$ python3 -q
>>> import numpy as np
>>> from numpy import linalg as LA
>>> np.set_printoptions(suppress=True, linewidth=120)
>>> rd = lambda a: np.round(a, 2) + 0
>>> K = np.array([[0.4, 0.5, 1.3, 0.2, -0.5, -0.7],
...     [1.0, -0.4, -1.6, -1.0, 0.0, -0.7],
...     [-0.7, 1.6, -0.8, -0.5, -3.3, 0.3],
...     [-0.2, 1.1, 0.9, 1.7, -0.9, 0.2],
...     [-0.7, 1.5, -0.5, -0.1, -1.3, 1.7],
...     [1.0, 0.2, -0.7, 0.2, 0.5, 1.5]])
>>> K
array([[ 0.4,  0.5,  1.3,  0.2, -0.5, -0.7],
       [ 1. , -0.4, -1.6, -1. ,  0. , -0.7],
       [-0.7,  1.6, -0.8, -0.5, -3.3,  0.3],
       [-0.2,  1.1,  0.9,  1.7, -0.9,  0.2],
       [-0.7,  1.5, -0.5, -0.1, -1.3,  1.7],
       [ 1. ,  0.2, -0.7,  0.2,  0.5,  1.5]])
>>> Q, V = LA.qr(K[:, :2])[0], LA.qr(K[:, 2:])[0]
>>> sig = LA.svd(Q.T @ V, compute_uv=False)
>>> rd(sig)
array([0.99, 0.38])
>>> rd(LA.norm(Q @ Q.T - V @ V.T, 2))
np.float64(1.0)
>>> rng = np.random.default_rng(977)
>>> z = rng.permutation(6)
>>> z
array([3, 0, 5, 1, 4, 2])
>>> B = K[z][:, z]
>>> rd(np.sort(np.abs(LA.eigvals(B))))
array([0.38, 1.32, 1.84, 1.84, 2.92, 2.92])
>>> np.allclose(B, K)
False
>>> vec = np.array([0, -1, -2, 0, 2, 1])
>>> a = np.maximum(K @ vec, 0)
>>> rd(K.T @ a)
array([ 6.6 , -0.42, -7.23, -2.16,  1.85,  3.52])
>>> rd(np.tanh(K @ vec))
array([-1.  ,  0.99, -1.  , -1.  , -0.89,  1.  ])
>>> rd(np.maximum(K @ vec, 0) - np.maximum(-K @ vec, 0))
array([-4.8,  2.9, -6.3, -4.5, -1.4,  3.7])
>>> LA.determinant(K)
Traceback (most recent call last):
  File "<python-input-21>", line 1, in <module>
    LA.determinant(K)
    ^^^^^^^^^^^^^^
AttributeError: module 'numpy.linalg' has no attribute 'determinant'
>>> rd((K - K.T) / 2)
array([[ 0.  , -0.25,  1.  ,  0.2 ,  0.1 , -0.85],
       [ 0.25,  0.  , -1.6 , -1.05, -0.75, -0.45],
       [-1.  ,  1.6 ,  0.  , -0.7 , -1.4 ,  0.5 ],
       [-0.2 ,  1.05,  0.7 ,  0.  , -0.4 ,  0.  ],
       [-0.1 ,  0.75,  1.4 ,  0.4 ,  0.  ,  0.6 ],
       [ 0.85,  0.45, -0.5 ,  0.  , -0.6 ,  0.  ]])
>>> rd(np.sort(np.abs(LA.eigvals(K))))
array([0.38, 1.32, 1.84, 1.84, 2.92, 2.92])
>>> z = rng.permutation(6)
>>> B = K[:, z] * rng.choice([-1, 1], 6)
>>> B
array([[-1.3, -0.2, -0.7, -0.5, -0.4,  0.5],
       [ 1.6,  1. , -0.7,  0. , -1. , -0.4],
       [ 0.8,  0.5,  0.3, -3.3,  0.7,  1.6],
       [-0.9, -1.7,  0.2, -0.9,  0.2,  1.1],
       [ 0.5,  0.1,  1.7, -1.3,  0.7,  1.5],
       [ 0.7, -0.2,  1.5,  0.5, -1. ,  0.2]])
>>> Uu, _, Vt = LA.svd(K.T @ B)
>>> z
array([2, 3, 5, 4, 0, 1])
>>> F = np.load("data.npy")
>>> F
array([[ 2,  4,  0,  0],
       [ 4, -2,  0,  0],
       [ 3,  6,  1,  2],
       [ 6, -3,  2, -1]])
>>> blk = np.stack([F, 3 * F, F[::-1]])
>>> blk.sum(axis=0)
array([[14, 13,  2, -1],
       [19, -2,  1,  2],
       [16, 22,  4,  8],
       [26, -8,  8, -4]])
>>> LA.matrix_rank(blk.reshape(3, -1))
np.int64(2)
>>> blk.shape
(3, 4, 4)
>>> cent = np.array([[5, 5, 1, 4, 5, 9],
...     [3, 7, 1, 4, 5, 6],
...     [0, 0, 6, 5, 3, 9],
...     [2, 0, 0, 0, 1, 4],
...     [8, 5, 1, 1, 7, 7],
...     [6, 1, 1, 4, 1, 6]])
>>> J = (rng.random((16, 6)) < 0.25) @ cent
>>> J
array([[ 2,  0,  0,  0,  1,  4],
       [ 5,  5,  1,  4,  5,  9],
       [ 3,  7,  1,  4,  5,  6],
       [ 0,  0,  0,  0,  0,  0],
       [ 6,  1,  1,  4,  1,  6],
       [ 8,  1,  7,  9,  5, 19],
       [ 9,  8,  2,  8,  6, 12],
       [ 5,  7,  1,  4,  6, 10],
       [10,  5,  1,  1,  8, 11],
       [ 9,  8,  2,  8,  6, 12],
       [16, 17,  3,  9, 17, 22],
       [ 8,  1,  1,  4,  2, 10],
       [ 3,  7,  7,  9,  8, 15],
       [ 2,  0,  0,  0,  1,  4],
       [ 0,  0,  6,  5,  3,  9],
       [ 5,  5,  1,  4,  5,  9]])
>>> B = np.c_[J[:, :3] @ np.array([[1, -3, 3], [-3, 3, 1], [2, 2, -2]]), np.array([1, -1, 0, 2, -1, 2, 0, 0, 1, -2, 2, 2, 0, 1, 1, -2])]
>>> B
array([[  2,  -6,   6,   1],
       [ -8,   2,  18,  -1],
       [-16,  14,  14,   0],
       [  0,   0,   0,   2],
       [  5, -13,  17,  -1],
       [ 19,  -7,  11,   2],
       [-11,   1,  31,   0],
       [-14,   8,  20,   0],
       [ -3, -13,  33,   1],
       [-11,   1,  31,  -2],
       [-29,   9,  59,   2],
       [  7, -19,  23,   2],
       [ -4,  26,   2,   0],
       [  2,  -6,   6,   1],
       [ 12,  12, -12,   1],
       [ -8,   2,  18,  -2]])
>>> LA.matrix_rank(np.c_[J, B])
np.int64(7)
>>> rd(LA.norm(B - J @ LA.lstsq(J, B)[0], axis=0))
array([0.  , 0.  , 0.  , 3.97])
>>> u = np.array([-2, -3, 4])
>>> np.correlate(J[1], J[2], "full")
array([ 30,  55,  51,  54,  94, 146,  91,  72,  56,  78,  27])
>>> np.convolve(J[1], u)
array([-10, -25,   3,   9, -18, -17,  -7,  36])
>>> C2 = np.cov(J, rowvar=False)
>>> rd(J.std(axis=0))
array([4.07, 4.46, 2.32, 3.16, 3.96, 5.4 ])
>>> C2.shape
(6, 6)
>>> np.argwhere(np.triu(np.abs(np.corrcoef(J.T)) > 0.8, 1))
array([[1, 4],
       [3, 5],
       [4, 5]])
>>> np.median(J, axis=0)
array([5. , 5. , 1. , 4. , 5. , 9.5])
>>> rd(LA.eigvalsh(C2)[::-1])
array([78.98, 14.21,  6.78,  2.71,  0.35,  0.02])
>>> rd(np.polyfit(J[:, 4], J[:, 0], 1))
array([0.78, 1.84])
>>> np.argsort(-J.std(axis=0).round(6), kind="stable")
array([5, 1, 0, 4, 3, 2])
>>> rd(np.corrcoef(J.T))
array([[1.  , 0.71, 0.06, 0.53, 0.76, 0.76],
       [0.71, 1.  , 0.1 , 0.59, 0.92, 0.65],
       [0.06, 0.1 , 1.  , 0.72, 0.33, 0.66],
       [0.53, 0.59, 0.72, 1.  , 0.62, 0.85],
       [0.76, 0.92, 0.33, 0.62, 1.  , 0.82],
       [0.76, 0.65, 0.66, 0.85, 0.82, 1.  ]])
>>> Xs = (J - J.mean(axis=0)) / J.std(axis=0)
>>> rd(Xs.std(axis=0))
array([1., 1., 1., 1., 1., 1.])
>>> np.argwhere(np.abs(Xs) > 2)
array([[ 5,  2],
       [10,  0],
       [10,  1],
       [10,  4],
       [10,  5],
       [12,  2]])
>>> c = LA.lstsq(np.delete(Xs, 5, axis=1), Xs[:, 5])[0]
>>> rd(1 - np.var(Xs[:, 5] - np.delete(Xs, 5, axis=1) @ c))
np.float64(0.98)
>>> np.abs(c).argmax()
np.int64(4)
>>> rd(c)
array([-0.05, -1.56, -0.55,  1.06,  1.82])
>>> A = np.load("run9.npy")
>>> A
array([[ 2.3 , -1.64, -0.77,  0.55, -0.67, -1.4 ],
       [ 1.59, -0.05,  1.1 , -0.1 , -0.74, -0.97],
       [-1.95, -0.38, -4.07,  0.4 ,  0.44,  1.94],
       [ 0.85, -2.17,  0.77,  0.52, -0.13,  0.34],
       [-0.62,  0.65, -0.11, -0.89,  0.18, -0.37],
       [-1.68,  0.37,  1.92,  0.  ,  1.72, -0.36],
       [-1.52,  1.25, -5.46, -1.33, -0.21, -1.5 ],
       [ 2.48,  1.22, -0.74, -0.34, -0.14, -0.28],
       [ 2.86,  0.62,  1.55,  0.05, -0.09,  0.46],
       [-1.31,  0.45,  4.96,  0.08,  0.32,  0.21]])
>>> B = A / np.sqrt((A ** 2).mean(axis=1, keepdims=True))
>>> LA.matrix_rank(A - A.mean(axis=1, keepdims=True))
np.int64(5)
>>> LA.matrix_rank(B) == LA.matrix_rank(A)
np.True_
>>> rd(A.sum(axis=0))
array([ 3.  ,  0.32, -0.85, -1.06,  0.68, -1.93])
>>> LA.matrix_rank(A)
np.int64(6)
>>> rd(A.sum(axis=1))
array([-1.63,  0.83, -3.62,  0.18, -1.16,  1.97, -8.77,  2.2 ,  5.45,  4.71])
>>> rd(LA.norm(A))
np.float64(11.96)
>>> np.abs(A).max()
np.float64(5.46)
>>> A.ravel(order="F")
array([ 2.3 ,  1.59, -1.95,  0.85, -0.62, -1.68, -1.52,  2.48,  2.86, -1.31, -1.64, -0.05, -0.38, -2.17,  0.65,  0.37,
        1.25,  1.22,  0.62,  0.45, -0.77,  1.1 , -4.07,  0.77, -0.11,  1.92, -5.46, -0.74,  1.55,  4.96,  0.55, -0.1 ,
        0.4 ,  0.52, -0.89,  0.  , -1.33, -0.34,  0.05,  0.08, -0.67, -0.74,  0.44, -0.13,  0.18,  1.72, -0.21, -0.14,
       -0.09,  0.32, -1.4 , -0.97,  1.94,  0.34, -0.37, -0.36, -1.5 , -0.28,  0.46,  0.21])
>>> blk = A.reshape(10, 2, -1)
>>> blk[:, 0]
array([[ 2.3 , -1.64, -0.77],
       [ 1.59, -0.05,  1.1 ],
       [-1.95, -0.38, -4.07],
       [ 0.85, -2.17,  0.77],
       [-0.62,  0.65, -0.11],
       [-1.68,  0.37,  1.92],
       [-1.52,  1.25, -5.46],
       [ 2.48,  1.22, -0.74],
       [ 2.86,  0.62,  1.55],
       [-1.31,  0.45,  4.96]])
>>> np.swapaxes(blk, 1, 2)[3]
array([[ 0.85,  0.52],
       [-2.17, -0.13],
       [ 0.77,  0.34]])
>>> blk.transpose(1, 0, 2)
array([[[ 2.3 , -1.64, -0.77],
        [ 1.59, -0.05,  1.1 ],
        [-1.95, -0.38, -4.07],
        [ 0.85, -2.17,  0.77],
        [-0.62,  0.65, -0.11],
        [-1.68,  0.37,  1.92],
        [-1.52,  1.25, -5.46],
        [ 2.48,  1.22, -0.74],
        [ 2.86,  0.62,  1.55],
        [-1.31,  0.45,  4.96]],

       [[ 0.55, -0.67, -1.4 ],
        [-0.1 , -0.74, -0.97],
        [ 0.4 ,  0.44,  1.94],
        [ 0.52, -0.13,  0.34],
        [-0.89,  0.18, -0.37],
        [ 0.  ,  1.72, -0.36],
        [-1.33, -0.21, -1.5 ],
        [-0.34, -0.14, -0.28],
        [ 0.05, -0.09,  0.46],
        [ 0.08,  0.32,  0.21]]])
